% ipython --no-banner

In [1]: import numpy as np

In [2]: np.set_printoptions(precision=2, suppress=True, linewidth=200, sign=" ")

In [3]: A = np.loadtxt("x.csv", delimiter=",")

In [4]: A
Out[4]: 
array([[  3.,   4.,   5.,   6.,   7.],
       [  8.,   9.,  10.,  11.,  12.],
       [ 13.,  14.,  15.,  16.,  17.],
       [ 18.,  19.,  20.,  21.,  22.],
       [ 23.,  24.,  25.,  26.,  27.],
       [ 28.,  29.,  30.,  31.,  32.],
       [ 33.,  34.,  35.,  36.,  37.],
       [ 38.,  39.,  40.,  41.,  42.],
       [ 43.,  44.,  45.,  46.,  47.],
       [ 48.,  49.,  50.,  51.,  52.],
       [ 53.,  54.,  55.,  56.,  57.],
       [ 58.,  59.,  60.,  61.,  62.],
       [ 63.,  64.,  65.,  66.,  67.],
       [ 68.,  69.,  70.,  71.,  72.],
       [ 73.,  74.,  75.,  76.,  77.],
       [ 78.,  79.,  80.,  81.,  82.]])

In [5]: C2 = np.cov(A, rowvar=False)

In [6]: np.argwhere(np.triu(np.abs(np.corrcoef(A.T)) > 0.8, 1))
Out[6]: 
array([[ 0,  1],
       [ 0,  2],
       [ 0,  3],
       [ 0,  4],
       [ 1,  2],
       [ 1,  3],
       [ 1,  4],
       [ 2,  3],
       [ 2,  4],
       [ 3,  4]])

In [7]: np.round(np.linalg.eigvalsh(C2)[::-1], 2) + 0
Out[7]: array([ 2833.33,     0.  ,     0.  ,     0.  ,     0.  ])

In [8]: np.corrcoef(A.T)
Out[8]: 
array([[ 1.,  1.,  1.,  1.,  1.],
       [ 1.,  1.,  1.,  1.,  1.],
       [ 1.,  1.,  1.,  1.,  1.],
       [ 1.,  1.,  1.,  1.,  1.],
       [ 1.,  1.,  1.,  1.,  1.]])

In [9]: A.std(axis=0)
Out[9]: array([ 23.05,  23.05,  23.05,  23.05,  23.05])

In [10]: np.linalg.cond(A) > 100
Out[10]: np.True_

In [11]: z = A[:, 2] > np.median(A[:, 2])

In [12]: r0 = A[z].mean(axis=0) - A[~z].mean(axis=0)

In [13]: ((A - A.mean(axis=0)) @ r0 > 0).astype(int)
Out[13]: array([ 0,  0,  0,  0,  0,  0,  0,  0,  1,  1,  1,  1,  1,  1,  1,  1])

In [14]: r0
Out[14]: array([ 40.,  40.,  40.,  40.,  40.])

In [15]: (((A - A.mean(axis=0)) @ r0 > 0) == z).mean()
Out[15]: np.float64(1.0)

In [16]: Uu, sig, VT = np.linalg.svd(A)

In [17]: V = VT[:(sig > 1e-8).sum()]

In [18]: rng = np.random.default_rng(281242)

In [19]: vec = A[6] + -3 * A[9] + rng.integers(2) * np.eye(5)[1]

In [20]: vec
Out[20]: array([-111., -112., -115., -117., -119.])

In [21]: np.round(np.linalg.norm(vec - V.T @ V @ vec), 2)
Out[21]: np.float64(0.84)

In [22]: np.linalg.matrix_rank(np.vstack([A, vec]))
Out[22]: np.int64(3)

In [23]: np.allclose(V.T @ V @ vec, vec)
Out[23]: False

In [24]: Xc = A - A.mean(axis=0)

In [25]: V = np.linalg.svd(Xc)[2][:2]

In [26]: B = Xc - Xc @ V.T @ V

In [27]: np.round((Xc @ V.T).std(axis=0), 2) + 0
Out[27]: array([ 51.54,   0.  ])

In [28]: np.round(np.linalg.norm(B) / np.linalg.norm(Xc), 2)
Out[28]: np.float64(0.0)

In [29]: np.diag(V.T @ V)
Out[29]: array([ 1.  ,  0.25,  0.25,  0.25,  0.25])

In [30]: J = np.load("arr.npy")

In [31]: J.round(2) + 0
Out[31]: 
array([[-0.23, -0.2 , -0.16, -0.35, -0.22, -0.05,  0.78, -0.32],
       [ 0.04, -0.37,  0.52,  0.25,  0.08,  0.31,  0.39,  0.53],
       [ 0.8 ,  0.18, -0.3 , -0.09,  0.2 ,  0.36,  0.25, -0.02],
       [ 0.23, -0.52,  0.34,  0.01,  0.4 , -0.12, -0.13, -0.61],
       [ 0.19,  0.15,  0.51, -0.28, -0.64,  0.33, -0.18, -0.23],
       [ 0.11,  0.43,  0.21,  0.69, -0.13, -0.29,  0.32, -0.29],
       [ 0.04, -0.49, -0.45,  0.48, -0.46,  0.27, -0.15, -0.12],
       [ 0.46, -0.26,  0.  , -0.14, -0.33, -0.71, -0.01,  0.31]])

In [32]: O, R = np.linalg.qr(J)

In [33]: np.round(O.T @ O, 2) + 0
Out[33]: 
array([[ 1.,  0.,  0.,  0.,  0.,  0.,  0.,  0.],
       [ 0.,  1.,  0.,  0.,  0.,  0.,  0.,  0.],
       [ 0.,  0.,  1.,  0.,  0.,  0.,  0.,  0.],
       [ 0.,  0.,  0.,  1.,  0.,  0.,  0.,  0.],
       [ 0.,  0.,  0.,  0.,  1.,  0.,  0.,  0.],
       [ 0.,  0.,  0.,  0.,  0.,  1.,  0.,  0.],
       [ 0.,  0.,  0.,  0.,  0.,  0.,  1.,  0.],
       [ 0.,  0.,  0.,  0.,  0.,  0.,  0.,  1.]])

In [34]: O.round(2) + 0
Out[34]: 
array([[-0.23, -0.2 , -0.16, -0.35, -0.22, -0.05,  0.78, -0.32],
       [ 0.04, -0.37,  0.52,  0.25,  0.08,  0.31,  0.39,  0.53],
       [ 0.8 ,  0.18, -0.3 , -0.09,  0.2 ,  0.36,  0.25, -0.02],
       [ 0.23, -0.52,  0.34,  0.01,  0.4 , -0.12, -0.13, -0.61],
       [ 0.19,  0.15,  0.51, -0.28, -0.64,  0.33, -0.18, -0.23],
       [ 0.11,  0.43,  0.21,  0.69, -0.13, -0.29,  0.32, -0.29],
       [ 0.04, -0.49, -0.45,  0.48, -0.46,  0.27, -0.15, -0.12],
       [ 0.46, -0.26,  0.  , -0.14, -0.33, -0.71, -0.01,  0.31]])

In [35]: np.abs(np.diag(R))
Out[35]: array([ 1.,  1.,  1.,  1.,  1.,  1.,  1.,  1.])

In [36]: R.round(2) + 0
Out[36]: 
array([[ 1.,  0.,  0.,  0.,  0.,  0.,  0.,  0.],
       [ 0.,  1.,  0.,  0.,  0.,  0.,  0.,  0.],
       [ 0.,  0.,  1.,  0.,  0.,  0.,  0.,  0.],
       [ 0.,  0.,  0.,  1.,  0.,  0.,  0.,  0.],
       [ 0.,  0.,  0.,  0.,  1.,  0.,  0.,  0.],
       [ 0.,  0.,  0.,  0.,  0.,  1.,  0.,  0.],
       [ 0.,  0.,  0.,  0.,  0.,  0.,  1.,  0.],
       [ 0.,  0.,  0.,  0.,  0.,  0.,  0.,  1.]])

In [37]: blk = np.stack([J, 4 * J, J[::-1]])

In [38]: np.linalg.norm(blk, axis=(1, 2))
Out[38]: array([  2.83,  11.31,   2.83])

In [39]: r0 = np.array([-2, -1, 0, -2, 2, 1, 1, 0])

In [40]: B = J + np.outer(r0, np.eye(8)[6])

In [41]: np.linalg.matrix_rank(B - J)
Out[41]: np.int64(1)

In [42]: B.round(2) + 0
Out[42]: 
array([[-0.23, -0.2 , -0.16, -0.35, -0.22, -0.05, -1.22, -0.32],
       [ 0.04, -0.37,  0.52,  0.25,  0.08,  0.31, -0.61,  0.53],
       [ 0.8 ,  0.18, -0.3 , -0.09,  0.2 ,  0.36,  0.25, -0.02],
       [ 0.23, -0.52,  0.34,  0.01,  0.4 , -0.12, -2.13, -0.61],
       [ 0.19,  0.15,  0.51, -0.28, -0.64,  0.33,  1.82, -0.23],
       [ 0.11,  0.43,  0.21,  0.69, -0.13, -0.29,  1.32, -0.29],
       [ 0.04, -0.49, -0.45,  0.48, -0.46,  0.27,  0.85, -0.12],
       [ 0.46, -0.26,  0.  , -0.14, -0.33, -0.71, -0.01,  0.31]])

In [43]: round(np.linalg.det(B) / np.linalg.det(J), 2), np.round(1 + np.linalg.solve(J, r0)[6], 2)
Out[43]: (np.float64(-0.88), np.float64(-0.88))
